$ ipython --no-banner

In [1]: import numpy as np

In [2]: from numpy import linalg as LA

In [3]: np.set_printoptions(suppress=True, linewidth=200)

In [4]: F = np.loadtxt("data.csv", delimiter=",")

In [5]: F
Out[5]: 
array([[ 12.1,  12.2,  -3.6,  20.8],
       [ 11.9,  -3.9,  -6.1,  -6. ],
       [ -4.6,  -3.6,   1.7,   9.4],
       [  3.1,   6.2,   4.5,  -2.2],
       [ 16.6,   6. ,  18.5,  -2.2],
       [ 16.1,   1.5,   8.1,  -2.4],
       [  7.9,   1.3,  -3.5,   2.9],
       [-18.6,  -0.7,  -3.5,  24.2],
       [-21.2,  -6.7,   9. ,  -6. ],
       [ -0.5, -20.9, -12.8,  27. ],
       [ -0.6,   9.3,   6.4,   9.6],
       [-23.4,   0.4,  -0.6,  24.5],
       [ 13.6, -11.2, -10.2,  23.8],
       [-10.5,  -2.1,  21.3,  16.4],
       [-23.6,   1.4, -13.9,  -9.5],
       [-12.4,  -0.1,   3. , -32.5],
       [  4.3,  -8. , -15.6, -12.2],
       [ -0.2,  -0.9,  15.8,  -6.6],
       [  4.7,   1.9,  -7.8,  29.1],
       [ 13.2,   8.3,   2.4,  17.3]])

In [6]: cen = F - F.mean(axis=0)

In [7]: Uu, s, Vh = LA.svd(cen, full_matrices=False)

In [8]: print(np.round(Vh[0] * np.sign(Vh[0, np.abs(Vh[0]).argmax()]), 1))
[ 0.2 -0.1 -0.2  1. ]

In [9]: round((s ** 2).sum() ** 2 / (s ** 4).sum(), 1)
Out[9]: np.float64(3.0)

In [10]: LA.matrix_rank(cen)
Out[10]: np.int64(4)

In [11]: data = np.load("mat.npy")

In [12]: data
Out[12]: 
array([[6., 5., 5., 0., 0.],
       [5., 6., 5., 0., 0.],
       [5., 5., 6., 0., 0.],
       [0., 0., 0., 6., 5.],
       [0., 0., 0., 5., 6.]])

In [13]: # 2 blocks once reordered

In [14]: np.round(np.poly(data), 1)
Out[14]: array([   1.,  -30.,  260., -610.,  555., -176.])

In [15]: print(np.round(LA.eigvals(data), 1))
[ 1. 16.  1. 11.  1.]

In [16]: np.einsum("ij,ji->", data, data)
Out[16]: np.float64(380.0)

In [17]: print(np.einsum("ii->", data))
30.0

In [18]: Lm = LA.cholesky(data)

In [19]: print(Lm.round(1))
[[2.4 0.  0.  0.  0. ]
 [2.  1.4 0.  0.  0. ]
 [2.  0.6 1.2 0.  0. ]
 [0.  0.  0.  2.4 0. ]
 [0.  0.  0.  2.  1.4]]

In [20]: np.round(data / np.sqrt(np.outer(np.diag(data), np.diag(data))), 1)
Out[20]: 
array([[1. , 0.8, 0.8, 0. , 0. ],
       [0.8, 1. , 0.8, 0. , 0. ],
       [0.8, 0.8, 1. , 0. , 0. ],
       [0. , 0. , 0. , 1. , 0.8],
       [0. , 0. , 0. , 0.8, 1. ]])

In [21]: w, vecs = LA.eig(data)

In [22]: print(np.round(np.sort(LA.eigvals(data @ data)), 1))
[  1.   1.   1. 121. 256.]

In [23]: print(w.round(1))
[ 1. 16.  1. 11.  1.]

In [24]: np.round(np.sort(LA.eigvals(data.T)), 1)
Out[24]: array([ 1.,  1.,  1., 11., 16.])

In [25]: round(float(np.prod(w)), 1)
Out[25]: 176.0

In [26]: cen = (F - F.mean(axis=0)) / F.std(axis=0)

In [27]: np.argwhere(np.abs(cen) > 2)
Out[27]: 
array([[ 9,  1],
       [13,  2],
       [15,  3]])

In [28]: beta = LA.lstsq(np.delete(cen, 2, axis=1), cen[:, 2])[0]

In [29]: beta.round(1) + 0
Out[29]: array([ 0. ,  0.4, -0.1])
